$ python3 -q
>>> import numpy as np
>>> np.set_printoptions(precision=2, suppress=True, linewidth=160, floatmode="fixed")
>>> W0 = np.load("test17.npy")
>>> W0
array([[ 2, -1,  0,  0],
       [ 1,  0,  0,  0],
       [ 0,  0,  2, -1],
       [ 0,  0,  1,  0]])
>>> # splits into 2 blocks
>>> ang = np.radians(72)
>>> Rm = np.eye(4)
>>> Rm[0, 0] = Rm[1, 1] = np.cos(ang)
>>> Rm[0, 1], Rm[1, 0] = -np.sin(ang), np.sin(ang)
>>> Rm
array([[ 0.31, -0.95,  0.00,  0.00],
       [ 0.95,  0.31,  0.00,  0.00],
       [ 0.00,  0.00,  1.00,  0.00],
       [ 0.00,  0.00,  0.00,  1.00]])
>>> A2 = W0 @ Rm.T
>>> np.abs(A2 - W0).max(axis=0)
array([0.69, 2.59, 0.00, 0.00])
>>> np.allclose(np.linalg.norm(W0, axis=1), np.linalg.norm(A2, axis=1))
True
>>> np.linalg.svd(W0, compute_uv=False), np.linalg.svd(A2, compute_uv=False)
(array([2.41, 2.41, 0.41, 0.41]), array([2.41, 2.41, 0.41, 0.41]))
>>> np.allclose(W0 @ W0.T, A2 @ A2.T)
True
>>> A2
array([[ 1.57,  1.59,  0.00,  0.00],
       [ 0.31,  0.95,  0.00,  0.00],
       [ 0.00,  0.00,  2.00, -1.00],
       [ 0.00,  0.00,  1.00,  0.00]])
>>> x0 = np.array([7, 1, 1, 1])
>>> y = W0 @ x0
>>> b, lr = np.zeros(4), 1 / np.linalg.norm(W0, 2) ** 2
>>> for i in range(10):
...     b -= lr * W0.T @ (W0 @ b - y)
...     if i % 2 == 0: print(i, round(np.linalg.norm(W0 @ b - y), 2))
... 
0 1.54
2 1.45
4 1.37
6 1.29
8 1.21
>>> round(np.linalg.cond(W0), 2)
np.float64(5.83)
